$ python3 -q
>>> import numpy as np
>>> np.set_printoptions(precision=1, suppress=True, linewidth=140, floatmode="fixed")
>>> K = np.loadtxt("dump.csv", delimiter=",")
>>> K
array([[ 5.0,  1.2, -4.3],
       [ 1.9,  3.7, -1.0],
       [-0.6,  0.2,  8.3]])
>>> np.allclose(K @ K.T, K.T @ K)
False
>>> (K - K.T) / 2
array([[ 0.0, -0.3, -1.8],
       [ 0.3,  0.0, -0.6],
       [ 1.8,  0.6,  0.0]])
>>> (K + K.T) / 2
array([[ 5.0,  1.5, -2.4],
       [ 1.5,  3.7, -0.4],
       [-2.4, -0.4,  8.3]])
>>> C = np.sign(np.array([[-1, -3, 0, -1], [2, -1, 2, 2], [3, 2, -1, 0], [0, -3, 2, 2]]))
>>> A2 = (np.tril(C, -1) + np.eye(4)) @ (np.triu(C, 1) + np.eye(4))
>>> w = np.array([1, -1, -2, -1])
>>> m1 = np.rint(A2 * w @ np.linalg.inv(A2)) + 0
>>> m1
array([[-1.0,  4.0, -2.0,  0.0],
       [ 0.0,  4.0, -3.0,  0.0],
       [ 0.0,  6.0, -5.0,  0.0],
       [ 0.0,  0.0,  0.0, -1.0]])
>>> w, evecs = np.linalg.eig(m1)
>>> m1 @ evecs[:, 0] - w[0] * evecs[:, 0]
array([0.0, 0.0, 0.0, 0.0])
>>> np.prod(w)
np.float64(-2.0)
>>> np.sort(np.linalg.eigvals(np.linalg.inv(m1)))
array([-1.0, -1.0, -0.5,  1.0])
>>> np.sort(np.linalg.eigvals(m1 @ m1))
array([1.0, 1.0, 1.0, 4.0])
>>> f, r1 = m1[2], m1[3]
>>> f @ f
np.float64(61.0)
>>> pr = (f @ r1) / (f @ f) * f
>>> np.linalg.matrix_rank(np.outer(f, r1))
np.int64(1)
>>> round(float(np.linalg.norm(f + r1) ** 2 + np.linalg.norm(f - r1) ** 2), 1)
124.0
>>> A2 = np.array([[-7, 9], [4, -7], [-5, -5], [6, 3]])
>>> np.linalg.matrix_rank(m1 @ A2)
np.int64(2)
>>> np.einsum("ik,kj->ij", m1, A2)
array([[ 33.0, -27.0],
       [ 31.0, -13.0],
       [ 49.0, -17.0],
       [ -6.0,  -3.0]])
>>> m1 @ A2
array([[ 33.0, -27.0],
       [ 31.0, -13.0],
       [ 49.0, -17.0],
       [ -6.0,  -3.0]])
>>> J = np.load("test12.npy")
>>> J
array([[2, 2, 0, 0],
       [2, 2, 0, 0],
       [2, 3, 2, 1]])
>>> r = np.linalg.matrix_rank(J)
>>> r
np.int64(2)
>>> ns = np.linalg.svd(J)[2][r:].T
>>> np.allclose(J @ ns, 0)
True
>>> ns.shape
(4, 2)
>>> np.linalg.cond(J) > 100
np.True_
>>> arr = np.loadtxt("x.csv", delimiter=",")
>>> arr
array([[ 0.4, -0.4, -0.4, -0.6, -0.4],
       [-0.4,  0.8, -0.2, -0.4, -0.2],
       [-0.4, -0.2,  0.8, -0.4, -0.2],
       [-0.6, -0.4, -0.4,  0.4, -0.4],
       [-0.4, -0.2, -0.2, -0.4,  0.8]])
>>> np.linalg.svd(arr, compute_uv=False)
array([1.0, 1.0, 1.0, 1.0, 1.0])
>>> np.linalg.pinv(arr)
array([[ 0.4, -0.4, -0.4, -0.6, -0.4],
       [-0.4,  0.8, -0.2, -0.4, -0.2],
       [-0.4, -0.2,  0.8, -0.4, -0.2],
       [-0.6, -0.4, -0.4,  0.4, -0.4],
       [-0.4, -0.2, -0.2, -0.4,  0.8]])
>>> np.round(arr.T @ arr, 1) + 0
array([[1.0, 0.0, 0.0, 0.0, 0.0],
       [0.0, 1.0, 0.0, 0.0, 0.0],
       [0.0, 0.0, 1.0, 0.0, 0.0],
       [0.0, 0.0, 0.0, 1.0, 0.0],
       [0.0, 0.0, 0.0, 0.0, 1.0]])
>>> round(float(arr[:, 3] @ arr[:, 0]), 1)
0.0
>>> f = np.array([0, 2, 2, 2, 0])
>>> A2 = arr + np.outer(f, np.eye(5)[1])
>>> round(float(np.linalg.det(A2) / np.linalg.det(arr)), 1), round(float(1 + np.linalg.solve(arr, f)[1]), 1)
(1.3, 1.3)
>>> np.linalg.matrix_rank(A2 - arr)
np.int64(1)
>>> A2
array([[ 0.4, -0.4, -0.4, -0.6, -0.4],
       [-0.4,  2.8, -0.2, -0.4, -0.2],
       [-0.4,  1.8,  0.8, -0.4, -0.2],
       [-0.6,  1.6, -0.4,  0.4, -0.4],
       [-0.4, -0.2, -0.2, -0.4,  0.8]])
>>> w, evecs = np.linalg.eigh(arr)
>>> x = np.array([0, -5, 8, 0, -8])
>>> round(float(x @ arr @ x), 1)
147.2
>>> evecs * np.maximum(w, 0) @ evecs.T
array([[ 0.7, -0.2, -0.2, -0.3, -0.2],
       [-0.2,  0.9, -0.1, -0.2, -0.1],
       [-0.2, -0.1,  0.9, -0.2, -0.1],
       [-0.3, -0.2, -0.2,  0.7, -0.2],
       [-0.2, -0.1, -0.1, -0.2,  0.9]])
>>> w, evecs = np.linalg.eigvalsh(arr)
Traceback (most recent call last):
  File "<python-input-49>", line 1, in <module>
    w, evecs = np.linalg.eigvalsh(arr)
    ^^^^^^^^
ValueError: too many values to unpack (expected 2)
>>> w, evecs = np.linalg.eigh(arr)
>>> np.round(evecs.T @ arr @ evecs, 1) + 0
array([[-1.0,  0.0,  0.0,  0.0,  0.0],
       [ 0.0,  1.0,  0.0,  0.0,  0.0],
       [ 0.0,  0.0,  1.0,  0.0,  0.0],
       [ 0.0,  0.0,  0.0,  1.0,  0.0],
       [ 0.0,  0.0,  0.0,  0.0,  1.0]])
>>> np.linalg.eigvalsh(arr + -3 * np.eye(5))
array([-4.0, -2.0, -2.0, -2.0, -2.0])
>>> np.linalg.eigvalsh(arr @ arr)
array([1.0, 1.0, 1.0, 1.0, 1.0])
>>> (w > 1e-8).sum(), (w < -1e-8).sum()
(np.int64(4), np.int64(1))
>>> np.unique(w.round(6) + 0, return_counts=True)[1]
array([1, 4])
